$ python -q
>>> import numpy as np
>>> np.set_printoptions(suppress=True, linewidth=140)
>>> rd = lambda a: np.round(a, 2) + 0
>>> arr = np.array([[0, 0, 3],
...     [0, 0, 2],
...     [15, 3, 0],
...     [0, 0, 3],
...     [5, 1, 3],
...     [5, 1, 2],
...     [15, 3, 1],
...     [15, 3, 2]])
>>> U, sv, Vh = np.linalg.svd(arr)
>>> V = Vh[:(sv > 1e-8).sum()]
>>> rng = np.random.default_rng(912)
>>> x0 = arr[1] + -2 * arr[6] + rng.integers(2) * np.eye(3)[0]
>>> x0
array([-29.,  -6.,   0.])
>>> rd(np.linalg.norm(x0 - V.T @ V @ x0))
np.float64(0.2)
>>> rd(V.T @ V)
array([[0.96, 0.19, 0.  ],
       [0.19, 0.04, 0.  ],
       [0.  , 0.  , 1.  ]])
>>> np.allclose(V.T @ V @ x0, x0)
False
>>> np.linalg.matrix_rank(np.vstack([arr, x0]))
np.int64(3)
>>> rd(np.diag(V.T @ V))
array([0.96, 0.04, 1.  ])
>>> rd(np.linalg.norm(arr, 2) / np.linalg.norm(arr))
np.float64(0.98)
>>> np.argsort(-np.linalg.norm(arr, axis=0).round(6), kind="stable")[:3]
array([0, 2, 1])
>>> [round(float(x), 2) for x in np.linalg.svd(arr, compute_uv=False)[:3]]
[27.59, 5.74, 0.0]
>>> other = arr / np.linalg.norm(arr, axis=1, keepdims=True)
>>> C2 = other @ other.T
>>> np.argwhere(np.triu(np.abs(C2) > 0.95, 1))
array([[0, 1],
       [0, 3],
       [1, 3],
       [2, 6],
       [2, 7],
       [4, 5],
       [5, 6],
       [5, 7],
       [6, 7]])
>>> rd(C2[3])
array([1.  , 1.  , 0.  , 1.  , 0.51, 0.37, 0.07, 0.13])
>>> rd(C2)
array([[1.  , 1.  , 0.  , 1.  , 0.51, 0.37, 0.07, 0.13],
       [1.  , 1.  , 0.  , 1.  , 0.51, 0.37, 0.07, 0.13],
       [0.  , 0.  , 1.  , 0.  , 0.86, 0.93, 1.  , 0.99],
       [1.  , 1.  , 0.  , 1.  , 0.51, 0.37, 0.07, 0.13],
       [0.51, 0.51, 0.86, 0.51, 1.  , 0.99, 0.89, 0.92],
       [0.37, 0.37, 0.93, 0.37, 0.99, 1.  , 0.95, 0.97],
       [0.07, 0.07, 1.  , 0.07, 0.89, 0.95, 1.  , 1.  ],
       [0.13, 0.13, 0.99, 0.13, 0.92, 0.97, 1.  , 1.  ]])
>>> rd(np.linalg.norm(other, axis=1))
array([1., 1., 1., 1., 1., 1., 1., 1.])
>>> feats = np.load("case9.npy")
>>> feats
array([[ 5,  8,  9],
       [ 3,  6,  7],
       [ 1,  6,  9],
       [ 5,  7,  7],
       [ 5, 10, 13],
       [ 1,  5,  7],
       [ 0,  3,  5],
       [ 5,  7,  7],
       [ 5,  8,  9],
       [ 1,  4,  5],
       [ 1,  4,  5],
       [ 0,  2,  3],
       [ 3,  5,  5],
       [ 3,  5,  5],
       [ 5, 10, 13],
       [ 5,  8,  9],
       [ 0,  1,  1],
       [ 5,  7,  7],
       [ 5, 10, 13],
       [ 5,  9, 11],
       [ 3,  5,  5],
       [ 5,  8,  9],
       [ 0,  2,  3],
       [ 0,  3,  5],
       [ 1,  3,  3],
       [ 1,  6,  9],
       [ 1,  6,  9],
       [ 0,  3,  5],
       [ 0,  1,  1],
       [ 5,  9, 11],
       [ 3,  6,  7],
       [ 0,  4,  7]])
>>> U, sv = np.linalg.svd(feats)
Traceback (most recent call last):
  File "<python-input-25>", line 1, in <module>
    U, sv = np.linalg.svd(feats)
    ^^^^^
ValueError: too many values to unpack (expected 2)
>>> U, sv, Vh = np.linalg.svd(feats, full_matrices=False)
>>> rd(np.abs(Vh[0]))
array([0.3 , 0.6 , 0.74])
>>> U.shape, sv.shape, Vh.shape
((32, 3), (3,), (3, 3))
>>> rd(Vh @ Vh.T)
array([[1., 0., 0.],
       [0., 1., 0.],
       [0., 0., 1.]])
>>> (sv > 1e-8).sum()
np.int64(3)
>>> rd(np.sqrt((sv ** 2).sum())), rd(np.linalg.norm(feats))
(np.float64(58.98), np.float64(58.98))
>>> np.allclose(U * sv @ Vh, feats)
True
>>> np.allclose(arr[:-1].T @ np.linalg.lstsq(arr[:-1].T, arr[-1])[0], arr[-1])
True
>>> np.linalg.lstsq(arr[:-1].T, arr[-1])[2]
np.int32(2)
>>> rd(np.trace(np.linalg.pinv(arr) @ arr))
np.float64(2.0)
>>> np.unique(arr.round(6), axis=0).shape
(7, 3)
>>> rd(arr @ np.linalg.pinv(arr) @ arr)
array([[ 0.,  0.,  3.],
       [ 0.,  0.,  2.],
       [15.,  3.,  0.],
       [ 0.,  0.,  3.],
       [ 5.,  1.,  3.],
       [ 5.,  1.,  2.],
       [15.,  3.,  1.],
       [15.,  3.,  2.]])
>>> x0 = np.array([0, -1, 1])
>>> rhs = feats @ x0
>>> rd(np.linalg.lstsq(feats, rhs)[0])
array([ 0., -1.,  1.])
>>> try:
...     np.linalg.solve(feats, rhs)
... except np.linalg.LinAlgError as e:
...     print("failed:", e)
... 
failed: Last 2 dimensions of the array must be square
>>> rhs = rhs + 0.1 * rng.normal(size=32)
>>> rd(rhs)
array([ 1.25,  1.05,  3.02, -0.01,  2.92,  1.92,  1.85, -0.03,  1.12,  0.89,  0.96,  1.05, -0.12,  0.02,  2.93,  1.06, -0.15, -0.02,  3.13,
        1.92, -0.06,  0.99,  0.98,  2.  , -0.05,  2.83,  3.08,  2.01, -0.05,  2.14,  1.03,  3.05])
>>> c, *_ = np.linalg.lstsq(feats, rhs)
>>> c.round()
array([ 0., -1.,  1.])
>>> [round(float(np.linalg.norm(np.linalg.solve(feats.T @ feats + lam * np.eye(3), feats.T @ rhs))), 2) for lam in (0, 1, 10, 100)]
[1.53, 1.09, 0.61, 0.29]
>>> rd(c)
array([ 0.07, -1.1 ,  1.06])
>>> q, r_ = np.linalg.qr(feats)
>>> rd(np.trace(q @ q.T))
np.float64(3.0)
>>> rd(np.abs(np.diag(r_)))
array([18.76, 12.12,  2.77])
>>> rd(abs(r_[0, 0])), rd(np.linalg.norm(feats[:, 0]))
(np.float64(18.76), np.float64(18.76))
>>> np.allclose(r_.T @ r_, feats.T @ feats)
True
>>> q.shape, r_.shape
((32, 3), (3, 3))
>>> rd(q.T @ q)
array([[1., 0., 0.],
       [0., 1., 0.],
       [0., 0., 1.]])
>>> C2 = np.cov(feats, rowvar=False)
>>> rd(np.corrcoef(feats[:, 1], feats[:, 0])[0, 1])
np.float64(0.89)
>>> rd(C2)
array([[ 4.58,  5.04,  4.84],
       [ 5.04,  6.94,  8.  ],
       [ 4.84,  8.  , 10.32]])
>>> C2.shape
(3, 3)
>>> rd(np.polyfit(feats[:, 1], feats[:, 0], 1))
array([ 0.73, -1.54])
>>> np.median(feats, axis=0)
array([3., 6., 7.])
>>> np.argwhere(np.triu(np.abs(np.corrcoef(feats.T)) > 0.8, 1))
array([[0, 1],
       [1, 2]])
>>> rd(feats.std(axis=0))
array([2.11, 2.59, 3.16])
>>> A = np.load("m.npy")
>>> A
array([[-15. ,   0.3,   0.8],
       [-11. ,  -0.9,  -0.5],
       [ -4. ,  -0.7,  -0.7]])
>>> np.argsort(-np.linalg.norm(A, axis=0).round(6), kind="stable")[:3]
array([0, 1, 2])
>>> [round(float(x), 2) for x in np.linalg.svd(A, compute_uv=False)[:3]]
[19.03, 1.59, 0.09]
>>> rd(np.abs(np.linalg.svd(A)[2][-1]))
array([0.02, 0.73, 0.69])
>>> P = np.triu(np.array([[-2, 1, -2], [3, 1, 3], [0, -2, -2]]), 1) + np.eye(3)
>>> other = P @ A @ np.linalg.inv(P)
>>> rd(np.linalg.det(other))
np.float64(-2.63)
>>> rd(np.trace(other)), np.trace(A)
(np.float64(-16.6), np.float64(-16.6))
>>> np.linalg.matrix_rank(other)
np.int64(3)
>>> other = A / np.sqrt((A ** 2).mean(axis=1, keepdims=True))
>>> np.linalg.matrix_rank(other) == np.linalg.matrix_rank(A)
np.True_
>>> rd(A - A.mean(axis=1, keepdims=True))
array([[-10.37,   4.93,   5.43],
       [ -6.87,   3.23,   3.63],
       [ -2.2 ,   1.1 ,   1.1 ]])
>>> cen = feats - feats.mean(axis=0)
>>> V = np.linalg.svd(cen)[2][:1]
>>> other = cen - cen @ V.T @ V
>>> rd(other.std(axis=0))
array([1.07, 0.21, 0.8 ])
>>> np.linalg.norm(other, axis=1).round(6).argmax()
np.int64(2)
>>> rd(np.diag(V.T @ V))
array([0.17, 0.35, 0.48])
>>> vals, V = np.linalg.eig(A)
>>> rd(np.sort(np.linalg.eigvals(A.T)))
array([-14.49,  -2.02,  -0.09])
>>> rd(np.sort(np.linalg.eigvals(np.linalg.inv(A))))
array([-11.14,  -0.49,  -0.07])
>>> rd(A @ V[:, 0] - vals[0] * V[:, 0])
array([0., 0., 0.])
>>> M = np.tril(np.array([[2, 0, 5], [1, -3, 5], [2, -4, -1]]), -1) + np.eye(3, dtype=int)
>>> M
array([[ 1,  0,  0],
       [ 1,  1,  0],
       [ 2, -4,  1]])
>>> other = M[0, 0] * M[1:] - np.outer(M[1:, 0], M[0])
>>> other
array([[ 0,  1,  0],
       [ 0, -4,  1]])
>>> M[:, 0] / M[0, 0]
array([1., 1., 2.])
>>> np.flatnonzero(~other.round(6).any(axis=1))
array([], dtype=int64)
>>> np.linalg.matrix_rank(M - M[0, 0] * np.eye(3))
np.int64(2)
>>> rd(np.sort(np.linalg.eigvals(M)))
array([1., 1., 1.])
>>> M @ M
array([[ 1,  0,  0],
       [ 2,  1,  0],
       [ 0, -8,  1]])
>>> P = np.triu(np.array([[2, 0, 0], [0, 0, 0], [1, 0, 0]]), 1) + np.eye(3)
>>> other = P @ M @ np.linalg.inv(P)
>>> P @ M - M @ P
array([[0., 0., 0.],
       [0., 0., 0.],
       [0., 0., 0.]])
>>> np.linalg.matrix_rank(other)
np.int64(3)
>>> U, sv, Vh = np.linalg.svd(M)
>>> rd(sv)
array([4.62, 1.61, 0.13])
>>> other = U[:, :2] @ np.diag(sv[:2]) @ Vh[:2]
>>> rd(other)
array([[ 0.99,  0.02,  0.11],
       [ 1.01,  0.99, -0.07],
       [ 2.  , -4.  ,  0.98]])
>>> rd(np.linalg.norm(M - other, 2)), rd(sv[2])
(np.float64(0.13), np.float64(0.13))
>>> np.linalg.matrix_rank(M, rtol=0.05)
np.int64(2)
>>> np.linalg.matrix_rank(other)
np.int64(2)
>>> rd(np.abs(M - other).max())
np.float64(0.11)
>>> cen = (feats - feats.mean(axis=0)) / feats.std(axis=0)
>>> np.argwhere(np.abs(cen) > 2)
array([], shape=(0, 2), dtype=int64)
>>> c = np.linalg.lstsq(np.delete(cen, 0, axis=1), cen[:, 0])[0]
>>> np.abs(c).argmax()
np.int64(0)
>>> W0 = np.loadtxt("x.csv", delimiter=",")
>>> W0
array([[ 0.3 , -2.8 ,  0.  ,  0.  , -1.4 ],
       [-0.8 , -0.37,  1.8 , -0.9 , -0.2 ],
       [ 2.  ,  1.77,  0.4 , -0.7 ,  0.9 ],
       [ 1.4 , -0.18, -0.4 ,  0.6 , -0.1 ],
       [ 0.4 ,  1.  ,  2.2 , -3.1 ,  0.5 ],
       [-0.8 , -1.59, -0.1 , -0.1 , -0.8 ],
       [-0.2 , -1.83,  0.2 ,  0.4 , -0.9 ],
       [-1.7 ,  0.41,  0.6 ,  1.7 ,  0.2 ],
       [ 1.5 ,  0.96,  0.  , -1.1 ,  0.5 ],
       [-0.3 , -1.79,  0.3 ,  1.  , -0.9 ],
       [-1.  ,  2.2 , -1.  , -0.4 ,  1.1 ],
       [ 1.5 , -0.23, -1.3 , -2.2 , -0.1 ],
       [-1.3 ,  2.01, -1.3 , -1.2 ,  1.  ],
       [ 0.1 , -1.82, -1.7 ,  0.8 , -0.9 ],
       [-0.9 , -2.8 ,  1.  ,  0.2 , -1.4 ],
       [ 1.2 , -5.61, -0.3 , -0.3 , -2.8 ],
       [ 1.6 , -3.41,  0.5 , -1.2 , -1.7 ],
       [-2.1 , -1.59,  0.4 ,  1.  , -0.8 ],
       [-0.2 ,  1.36,  1.1 ,  0.  ,  0.7 ],
       [-1.5 , -0.41, -0.2 ,  0.2 , -0.2 ],
       [ 0.8 ,  2.63,  0.2 , -0.3 ,  1.3 ],
       [ 0.2 ,  3.22, -1.9 ,  0.  ,  1.6 ],
       [ 0.9 , -0.62, -0.3 ,  0.6 , -0.3 ],
       [-1.  ,  3.79, -2.6 , -2.4 ,  1.9 ],
       [ 0.8 ,  1.42, -0.7 ,  0.6 ,  0.7 ],
       [ 1.5 ,  1.39, -0.4 , -0.3 ,  0.7 ]])
>>> q, r_ = np.linalg.qr(W0)
>>> rd(np.abs(np.diag(r_)))
array([ 5.88, 11.21,  5.23,  5.26,  0.05])
>>> q.shape, r_.shape
((26, 5), (5, 5))
>>> F = np.loadtxt("run16.csv", delimiter=",")
>>> F
array([[ 1.88,  3.44,  3.1 ],
       [ 2.01,  1.42,  4.35],
       [-1.55,  4.6 , -1.2 ],
       [-0.68,  3.44,  3.57],
       [-0.1 , -1.88, -4.63],
       [-4.31, -2.38, -0.87],
       [-4.33,  2.19,  1.2 ],
       [ 0.82,  4.09, -2.75],
       [ 0.76,  4.38, -2.29],
       [-3.6 , -3.08,  1.6 ],
       [-3.11, -2.27, -3.18],
       [ 0.4 ,  0.94, -4.89],
       [-0.08, -4.8 ,  1.4 ],
       [ 0.79, -4.58, -1.85],
       [-1.08,  0.14, -4.88],
       [ 3.32,  3.45,  1.44],
       [ 4.88, -0.87,  0.67],
       [-1.21, -2.05,  4.4 ],
       [ 3.85, -2.41,  2.1 ]])
>>> x0 = np.array([-2, -2, 2])
>>> a = np.maximum(F @ x0, 0)
>>> rd(F.T @ a)
array([-161.19, -178.53,  104.77])
>>> rd(np.tanh(F @ x0))
array([-1.  ,  0.95, -1.  ,  0.92, -1.  ,  1.  ,  1.  , -1.  , -1.  ,  1.  ,  1.  , -1.  ,  1.  ,  1.  , -1.  , -1.  , -1.  ,  1.  ,  0.87])
>>> F * (a > 1e-9)[:, None]
array([[ 0.  ,  0.  ,  0.  ],
       [ 2.01,  1.42,  4.35],
       [-0.  ,  0.  , -0.  ],
       [-0.68,  3.44,  3.57],
       [-0.  , -0.  , -0.  ],
       [-4.31, -2.38, -0.87],
       [-4.33,  2.19,  1.2 ],
       [ 0.  ,  0.  , -0.  ],
       [ 0.  ,  0.  , -0.  ],
       [-3.6 , -3.08,  1.6 ],
       [-3.11, -2.27, -3.18],
       [ 0.  ,  0.  , -0.  ],
       [-0.08, -4.8 ,  1.4 ],
       [ 0.79, -4.58, -1.85],
       [-0.  ,  0.  , -0.  ],
       [ 0.  ,  0.  ,  0.  ],
       [ 0.  , -0.  ,  0.  ],
       [-1.21, -2.05,  4.4 ],
       [ 3.85, -2.41,  2.1 ]])
>>> x0 = np.array([0, -2, 2])
>>> (F @ x0).argmax()
np.int64(17)
>>> F @ np.eye(3)[0]
array([ 1.88,  2.01, -1.55, -0.68, -0.1 , -4.31, -4.33,  0.82,  0.76, -3.6 , -3.11,  0.4 , -0.08,  0.79, -1.08,  3.32,  4.88, -1.21,  3.85])
>>> np.linalg.norm(F @ x0) <= np.linalg.norm(F, 2) * np.linalg.norm(x0) + 1e-9
np.True_
>>> mat = np.load("layer6.npy")
>>> mat
array([[0, 0, 0, 1, 1],
       [0, 0, 1, 0, 1],
       [0, 1, 0, 0, 1],
       [1, 0, 0, 0, 0],
       [1, 1, 1, 0, 0]])
>>> np.count_nonzero(mat)
np.int64(10)
>>> np.diff(mat, axis=0)
array([[ 0,  0,  1, -1,  0],
       [ 0,  1, -1,  0,  0],
       [ 1, -1,  0,  0, -1],
       [ 0,  1,  1,  0,  0]])
>>> np.abs(mat).max()
np.int64(1)
>>> mat[5]
Traceback (most recent call last):
  File "<python-input-132>", line 1, in <module>
    mat[5]
    ~~~^^^
IndexError: index 5 is out of bounds for axis 0 with size 5
>>> other = np.array([[2, 0, -2], [1, -4, 3]])
>>> W2 = np.kron(other, mat)
>>> rd(np.linalg.norm(W2, 2)), rd(np.linalg.norm(other, 2) * np.linalg.norm(mat, 2))
(np.float64(11.47), np.float64(11.47))
>>> P = np.triu(np.array([[-3, -1, 1, -2, 2],
...     [-1, -3, 2, -2, 1],
...     [0, 0, -2, -3, 3],
...     [-1, -3, 2, -3, 1],
...     [-2, -1, -3, 3, 0]]), 1) + np.eye(5)
>>> other = P @ mat @ np.linalg.inv(P)
>>> np.linalg.matrix_rank(other)
np.int64(5)
>>> rd(np.linalg.det(other))
np.float64(-2.0)
>>> other
array([[  0.,   3.,  -5.,  -8.,  21.],
       [ -1.,   2.,  -1.,  -1.,   7.],
       [  0.,   4.,  -5.,  -7.,  19.],
       [  2.,   3.,  -7., -11.,  25.],
       [  1.,   2.,  -4.,  -6.,  14.]])
>>> np.trace(other), np.trace(mat)
(np.float64(0.0), np.int64(0))
>>> K = np.load("data.npy")
>>> rd(K)
array([[-12.67, -22.18, -14.5 , -18.6 , -12.88, -11.04,   3.68],
       [ -9.52, -17.77, -10.95, -15.2 , -10.17,  -8.74,   2.86],
       [ -7.86, -15.38,  -9.06, -13.33,  -8.72,  -7.51,   2.41],
       [ -1.69,  -5.44,  -1.85,  -5.25,  -2.81,  -2.65,   0.32],
       [ -0.98,  -3.96,  -0.98,  -3.97,  -1.98,  -1.98,  -0.01],
       [ -0.47,  -2.65,  -0.32,  -2.77,  -1.26,  -1.41,  -0.29],
       [ -0.09,  -0.28,   0.03,  -0.3 ,  -0.13,  -0.26,  -0.25],
       [  0.04,   0.07,   0.  ,   0.07,   0.04,   0.07,   0.07],
       [  0.09,   0.15,   0.01,   0.14,   0.08,   0.16,   0.15],
       [  0.22,   0.32,   0.05,   0.3 ,   0.17,   0.34,   0.34],
       [ 28.56,  23.95,  23.57,  15.03,  16.44,  21.43,   9.98],
       [ 30.45,  25.56,  25.25,  16.02,  17.55,  22.75,  10.4 ]])
>>> rk = np.linalg.matrix_rank(K)
>>> rk
np.int64(3)
>>> N = np.linalg.svd(K)[2][rk:].T
>>> N.shape
(7, 4)
>>> [int(np.linalg.matrix_rank(K[:, :j + 1])) for j in range(7)]
[1, 2, 3, 3, 3, 3, 3]
>>> np.linalg.matrix_rank(K.T @ K), np.linalg.matrix_rank(K @ K.T)
(np.int64(3), np.int64(3))
